$ python -q
>>> import numpy as np
>>> from numpy import linalg as LA
>>> np.set_printoptions(precision=2, suppress=True, linewidth=120)
>>> m1 = np.load("sample9.npy")
>>> print(m1)
[[ 4.6   1.08  1.4 ]
 [ 3.78 -0.6   2.22]
 [ 4.56  0.21  1.44]
 [ 4.48  0.4   1.52]
 [ 4.12 -2.58  1.88]
 [ 4.63  0.26  1.37]
 [ 1.53 -4.28  4.47]
 [ 0.94 -4.14  5.06]
 [ 4.47 -0.23  1.53]
 [ 2.65 -3.44  3.35]
 [ 4.31  0.57  1.69]
 [ 1.81 -2.1   4.19]
 [-0.65 -4.77  6.65]
 [ 4.91  0.79  1.09]
 [ 5.47  1.3   0.53]
 [ 3.38 -1.75  2.62]
 [ 1.09 -4.08  4.91]
 [ 0.75 -2.96  5.25]
 [ 2.54 -1.74  3.46]
 [ 3.14 -1.05  2.86]
 [ 3.32 -2.63  2.68]
 [ 3.46 -3.04  2.54]
 [ 2.01 -5.13  3.99]
 [ 3.13 -1.33  2.87]
 [-0.39 -6.12  6.39]]
>>> d = LA.norm(m1[:, None] - m1[None], axis=-1)
>>> print(np.unravel_index(d.round(6).argmax(), d.shape))
(np.int64(14), np.int64(24))
>>> print(LA.matrix_rank(d ** 2))
4
>>> print(d.shape)
(25, 25)
>>> print(np.flatnonzero(d[17] < d.mean() / 2))
[ 6  7 11 16 17]
>>> W0 = np.array([[-1.45, 1.49, -0.55],
...     [-0.17, 0.22, -0.57],
...     [-0.59, -0.91, 1.4],
...     [-1.75, 1.46, 0.74],
...     [-0.57, 0.5, 1.22],
...     [2.13, -1.5, -0.09],
...     [1.38, -0.58, 0.21],
...     [-1.59, 0.21, 1.05],
...     [-1.1, 1.44, -0.43],
...     [1.04, 0.24, -1.37],
...     [0.43, -0.98, 0.62],
...     [0.44, 1.02, -1.13],
...     [-1.11, -0.66, 1.82],
...     [-0.57, -0.68, 1.31],
...     [0.46, 1.09, -1.44],
...     [1.37, 0.7, -0.95],
...     [0.16, 0.2, -0.4]])
>>> W1 = np.array([[-2, 0], [0, -2], [2, -2]])
>>> beta = np.array([5, 2])
>>> hid = np.maximum(W0 @ W1 + beta, 0)
>>> print((hid > 0).mean(axis=0))
[1.   0.71]
>>> cent = np.array([[-3, 0], [0, -1]])
>>> print(W1 @ cent)
[[ 6  0]
 [ 0  2]
 [-6  2]]
>>> print((hid @ cent).round(6).argmax(axis=1))
[1 1 1 1 1 0 1 1 1 0 1 1 1 1 1 0 1]
>>> Ac = m1 - m1.mean(axis=0)
>>> left, sig, vt = LA.svd(Ac, full_matrices=False)
>>> print(np.round(sig ** 2 / (sig ** 2).sum(), 2) + 0)
[0.94 0.06 0.  ]
>>> print(np.searchsorted(np.cumsum(sig ** 2) / (sig ** 2).sum(), 0.9) + 1)
1
>>> print(np.round(np.abs(vt[-1]), 2) + 0)
[0.71 0.   0.71]
>>> print(np.round((sig ** 2).sum() ** 2 / (sig ** 4).sum(), 2))
1.12
>>> print(round(LA.norm(W0, "nuc"), 2))
11.42
>>> print(round(float(LA.norm(W0[14], 1)), 2), round(float(LA.norm(W0[14], np.inf)), 2))
2.99 1.44
>>> print(LA.norm(W0, axis=1))
[2.15 0.63 1.77 2.4  1.44 2.61 1.51 1.92 1.86 1.74 1.24 1.58 2.23 1.58 1.86 1.81 0.47]
>>> print(round(float(LA.norm(W0, 1)), 2), round(float(LA.norm(W0, np.inf)), 2))
16.31 3.95
>>> M2 = W0 / LA.norm(W0, axis=1, keepdims=True)
>>> cov = M2 @ M2.T
>>> print(cov[3])
[ 0.84  0.13  0.17  1.    0.76 -0.96 -0.86  0.84  0.83 -0.6  -0.58 -0.03  0.43  0.26 -0.06 -0.48 -0.25]
>>> print(LA.norm(M2, axis=1))
[1. 1. 1. 1. 1. 1. 1. 1. 1. 1. 1. 1. 1. 1. 1. 1. 1.]
>>> Ac = (W0 - W0.mean(axis=0)) / W0.std(axis=0)
>>> print(Ac.std(axis=0))
[1. 1. 1.]
>>> beta = LA.lstsq(np.delete(Ac, 1, axis=1), Ac[:, 1])[0]
>>> print(beta)
[-0.86 -0.9 ]
>>> print(round(float(1 - np.var(Ac[:, 1] - np.delete(Ac, 1, axis=1) @ beta)), 2))
0.8
>>> mat = np.loadtxt("w.csv", delimiter=",")
>>> print(mat)
[[1. 0. 0. 0.]
 [0. 0. 1. 0.]
 [0. 0. 0. 1.]
 [0. 1. 0. 0.]]
>>> x = np.array([3, 0, -4, 1])
>>> y = mat @ x
>>> print(y)
[ 3. -4.  1.  0.]
>>> print(LA.solve(mat.T, mat[0]))
[1. 0. 0. 0.]
>>> Q, r_ = LA.qr(mat)
>>> print(Q @ r_)
[[1. 0. 0. 0.]
 [0. 0. 1. 0.]
 [0. 0. 0. 1.]
 [0. 1. 0. 0.]]
>>> print(abs(r_[0, 0]), np.round(LA.norm(mat[:, 0]), 2))
1.0 1.0
>>> print(mat[:, 3] @ mat[:, 0])
0.0
>>> print(mat.T @ mat)
[[1. 0. 0. 0.]
 [0. 1. 0. 0.]
 [0. 0. 1. 0.]
 [0. 0. 0. 1.]]
>>> print(LA.svd(mat, compute_uv=False))
[1. 1. 1. 1.]
>>> print(mat @ mat.T)
[[1. 0. 0. 0.]
 [0. 1. 0. 0.]
 [0. 0. 1. 0.]
 [0. 0. 0. 1.]]
>>> cov = mat.T @ mat
>>> print(np.diag(cov))
[1. 1. 1. 1.]
>>> print(cov)
[[1. 0. 0. 0.]
 [0. 1. 0. 0.]
 [0. 0. 1. 0.]
 [0. 0. 0. 1.]]
>>> print(np.allclose(cov, cov.T))
True
>>> print(LA.matrix_rank(cov))
4
>>> M2 = np.array([[0, 1], [2, 1], [1, 3], [2, 2]])
>>> print(np.einsum("ij,ij->i", mat, mat))
[1. 1. 1. 1.]
>>> print(mat @ M2)
[[0. 1.]
 [1. 3.]
 [2. 2.]
 [2. 1.]]
>>> print(np.einsum("ik,kj->ji", mat, M2))
[[0. 1. 2. 2.]
 [1. 3. 2. 1.]]
>>> print(M2.T @ mat.T)
[[0. 1. 2. 2.]
 [1. 3. 2. 1.]]
>>> print(LA.matrix_rank(np.vstack([mat, M2.T])))
4
>>> rng = np.random.default_rng(60425)
>>> K = rng.normal(size=(24, 3))
>>> K = 5 * K / LA.norm(K, axis=1, keepdims=True)
>>> print(K)
[[-3.46  3.41 -1.17]
 [-2.57 -0.13 -4.29]
 [-4.99 -0.23  0.19]
 [-3.18 -3.12  2.27]
 [-3.58  3.23  1.33]
 [-2.6  -0.99  4.15]
 [-3.96  1.77 -2.49]
 [ 2.46  2.75  3.38]
 [ 1.38  4.72 -0.93]
 [ 0.91 -0.83 -4.85]
 [-3.65  2.54 -2.29]
 [ 0.72  2.63 -4.19]
 [-4.92 -0.79  0.42]
 [-2.36 -1.89  3.98]
 [ 0.73  4.73 -1.44]
 [-3.12 -3.84 -0.74]
 [-3.26 -2.69  2.68]
 [ 1.74  1.9  -4.29]
 [ 3.9  -2.9   1.18]
 [ 2.7   3.7   2.01]
 [-1.53  4.53 -1.47]
 [-2.23 -1.85  4.08]
 [ 1.35  4.08  2.56]
 [ 2.03 -4.56 -0.36]]
>>> cov = np.cov(K, rowvar=False)
>>> print(np.round(np.corrcoef(K[:, 2], K[:, 1])[0, 1], 2))
-0.25
>>> print(cov.shape)
(3, 3)
>>> print(np.polyfit(K[:, 2], K[:, 1], 1))
[-0.26  0.67]
>>> print(np.argsort(-K.std(axis=0).round(6), kind="stable"))
[1 2 0]
>>> print(np.corrcoef(K.T))
[[ 1.    0.19 -0.07]
 [ 0.19  1.   -0.25]
 [-0.07 -0.25  1.  ]]
>>> M2 = K / LA.norm(K, axis=1, keepdims=True)
>>> cov = M2 @ M2.T
>>> print((cov - 2 * np.eye(24)).round(6).argmax(axis=1))
[10  6 12 16  0 21 10 19 14 17  6 17  2 21  8  3  3 11 23 22  0 13 19 18]
>>> print(LA.norm(M2, axis=1))
[1. 1. 1. 1. 1. 1. 1. 1. 1. 1. 1. 1. 1. 1. 1. 1. 1. 1. 1. 1. 1. 1. 1. 1.]
>>> print(np.argwhere(np.triu(np.abs(cov) > 0.95, 1)))
[[ 0 10]
 [ 0 18]
 [ 2 12]
 [ 3 16]
 [ 5 13]
 [ 5 17]
 [ 5 21]
 [ 6 10]
 [ 8 14]
 [10 18]
 [11 17]
 [13 17]
 [13 21]
 [15 19]
 [17 21]
 [19 22]]
>>> print(np.round(np.degrees(np.arccos(np.clip(cov[19, 21], -1, 1))), 2))
100.73
>>> print(cov[19])
[ 0.04 -0.64 -0.56 -0.62  0.2  -0.09 -0.37  0.94  0.77 -0.41 -0.2   0.13 -0.61 -0.21  0.66 -0.96 -0.53  0.12  0.08
  1.    0.39 -0.19  0.95 -0.48]
>>> M2 = np.array([[-8, 6], [0, -8]])
>>> M = np.block([[np.zeros((2, 2)), M2], [M2.T, np.zeros((2, 2))]])
>>> print(M)
[[ 0.  0. -8.  6.]
 [ 0.  0.  0. -8.]
 [-8.  0.  0.  0.]
 [ 6. -8.  0.  0.]]
>>> # symmetric, so the eigenvalues are real
>>> x = np.array([-1, 1, -1, -3])
>>> y = M @ x
>>> beta, lr = np.zeros(4), 1 / LA.norm(M, 2) ** 2
>>> for i in range(4):
...     beta -= lr * M.T @ (M @ beta - y)
...     if i % 1 == 0: print(i, round(LA.norm(M @ beta - y), 2))
... 
0 10.85
1 8.35
2 6.42
3 4.94
>>> print(beta)
[-1.05  0.93 -0.27 -2.49]
>>> vals, evecs = LA.eigh(M)
>>> print(LA.svd(M, compute_uv=False))
[11.54 11.54  5.54  5.54]
>>> print(np.round(evecs @ np.diag(vals) @ evecs.T, 2) + 0)
[[ 0.  0. -8.  6.]
 [ 0.  0.  0. -8.]
 [-8.  0.  0.  0.]
 [ 6. -8.  0.  0.]]
>>> print(np.round(evecs.T @ evecs, 2) + 0)
[[1. 0. 0. 0.]
 [0. 1. 0. 0.]
 [0. 0. 1. 0.]
 [0. 0. 0. 1.]]
>>> print(vals)
[-11.54  -5.54   5.54  11.54]
>>> print(np.abs(evecs[:, -1]).round(6).argmax())
0
>>> arr = np.load("run7.npy")
>>> print(arr)
[[ 5.19  5.92  3.24]
 [-4.09 -4.92 -3.54]
 [-2.31 -5.55 -3.79]
 [ 6.46  5.77  3.09]
 [-6.   -7.79 -4.09]
 [ 9.39  4.6   1.02]
 [ 5.07  7.74  5.51]
 [ 8.05  6.58  3.02]
 [ 4.46  4.01  2.01]
 [-1.03 -0.27 -0.82]
 [-3.18 -2.87 -1.11]
 [-3.91 -6.34 -3.27]
 [-0.73 -1.02 -0.92]
 [ 3.77  7.05  5.52]
 [ 6.47  5.77  3.21]
 [-2.6  -1.36  0.55]
 [-6.04 -3.95 -1.98]]
>>> print(np.kron(np.eye(2, dtype=int), M))
[[ 0.  0. -8.  6.  0.  0. -0.  0.]
 [ 0.  0.  0. -8.  0.  0.  0. -0.]
 [-8.  0.  0.  0. -0.  0.  0.  0.]
 [ 6. -8.  0.  0.  0. -0.  0.  0.]
 [ 0.  0. -0.  0.  0.  0. -8.  6.]
 [ 0.  0.  0. -0.  0.  0.  0. -8.]
 [-0.  0.  0.  0. -8.  0.  0.  0.]
 [ 0. -0.  0.  0.  6. -8.  0.  0.]]
>>> print(np.einsum("ij,ji->", M, M))
328.0
>>> print(np.einsum("ii->", M))
0.0
>>> print(round(LA.det(M.T), 2))
4096.0
>>> Q, r_ = LA.qr(arr)
>>> print(round(float(abs(r_[0, 0])), 2), round(LA.norm(arr[:, 0]), 2))
21.25 21.25
>>> print(np.allclose(r_.T @ r_, arr.T @ arr))
True
>>> print(Q.shape, r_.shape)
(17, 3) (3, 3)
>>> print(Q @ r_)
[[ 5.19  5.92  3.24]
 [-4.09 -4.92 -3.54]
 [-2.31 -5.55 -3.79]
 [ 6.46  5.77  3.09]
 [-6.   -7.79 -4.09]
 [ 9.39  4.6   1.02]
 [ 5.07  7.74  5.51]
 [ 8.05  6.58  3.02]
 [ 4.46  4.01  2.01]
 [-1.03 -0.27 -0.82]
 [-3.18 -2.87 -1.11]
 [-3.91 -6.34 -3.27]
 [-0.73 -1.02 -0.92]
 [ 3.77  7.05  5.52]
 [ 6.47  5.77  3.21]
 [-2.6  -1.36  0.55]
 [-6.04 -3.95 -1.98]]
>>> print(np.trace(Q @ Q.T))
3.0
>>> x = np.array([-2, -3, 3])
>>> y = arr @ x
>>> print(LA.solve(arr.T @ arr, arr.T @ y))
[-2. -3.  3.]
>>> print(np.round(LA.pinv(arr) @ arr, 2) + 0)
[[1. 0. 0.]
 [0. 1. 0.]
 [0. 0. 1.]]
>>> y = y + 0.1 * rng.normal(size=17)
>>> print(y)
[-18.44  12.19   9.84 -21.05  23.16 -29.42 -16.92 -26.69 -14.93   0.7   11.55  16.99   1.76 -12.29 -20.83  11.09  18.08]
>>> beta, *_ = LA.lstsq(arr, y)
>>> print(beta.round())
[-2. -3.  3.]
>>> print(np.round(arr.T @ (y - arr @ beta), 2) + 0)
[0. 0. 0.]
>>> labels = W0[:, 2] > np.median(W0[:, 2])
>>> r0 = W0[labels].mean(axis=0) - W0[~labels].mean(axis=0)
>>> print(labels.astype(int))
[0 0 1 1 1 0 1 1 0 0 1 0 1 1 0 0 0]
>>> print(r0)
[-0.87 -0.75  1.82]
>>> print(np.argsort(-np.abs(r0).round(6), kind="stable"))
[2 0 1]
>>> Ac = arr - arr.mean(axis=0)
>>> evecs = LA.svd(Ac)[2][:2]
>>> M2 = Ac - Ac @ evecs.T @ evecs
>>> print(M2.std(axis=0))
[0.09 0.24 0.27]
>>> print(round(float(LA.norm(M2) / LA.norm(Ac)), 2))
0.05
>>> print(np.diag(evecs.T @ evecs))
[0.94 0.59 0.48]
>>> A = np.load("out3.npy")
>>> print(A)
[[0 0 1]
 [0 0 0]
 [0 0 3]
 [0 0 0]]
>>> # column 2 dominates
>>> print(round(LA.norm(A, 2), 2))
3.16
>>> print(LA.norm(A, axis=1).argmax())
2
>>> print(A[3] @ A[2])
0
>>> print(round(float(LA.norm(A[3] - A[2])), 2))
3.0
>>> print(round(float(LA.norm(A, "nuc")), 2))
3.16
>>> M2 = np.c_[arr[:, :2] @ np.array([[1, -1], [2, -1]]), np.array([0, 3, 1, 2, 0, 1, 2, 0, 2, 3, 3, 1, 2, 1, 0, 3, 0])]
>>> print(M2)
[[ 17.03 -11.11   0.  ]
 [-13.93   9.01   3.  ]
 [-13.41   7.86   1.  ]
 [ 18.   -12.23   2.  ]
 [-21.58  13.79   0.  ]
 [ 18.59 -13.99   1.  ]
 [ 20.55 -12.81   2.  ]
 [ 21.21 -14.63   0.  ]
 [ 12.48  -8.47   2.  ]
 [ -1.57   1.3    3.  ]
 [ -8.92   6.05   3.  ]
 [-16.59  10.25   1.  ]
 [ -2.77   1.75   2.  ]
 [ 17.87 -10.82   1.  ]
 [ 18.01 -12.24   0.  ]
 [ -5.32   3.96   3.  ]
 [-13.94   9.99   0.  ]]
>>> print(np.round(LA.norm(M2 - arr @ LA.lstsq(arr, M2)[0], axis=0), 2) + 0)
[0.   0.   7.44]
>>> print(np.round(LA.lstsq(arr, M2[:, 0])[0], 2) + 0)
[1. 2. 0.]
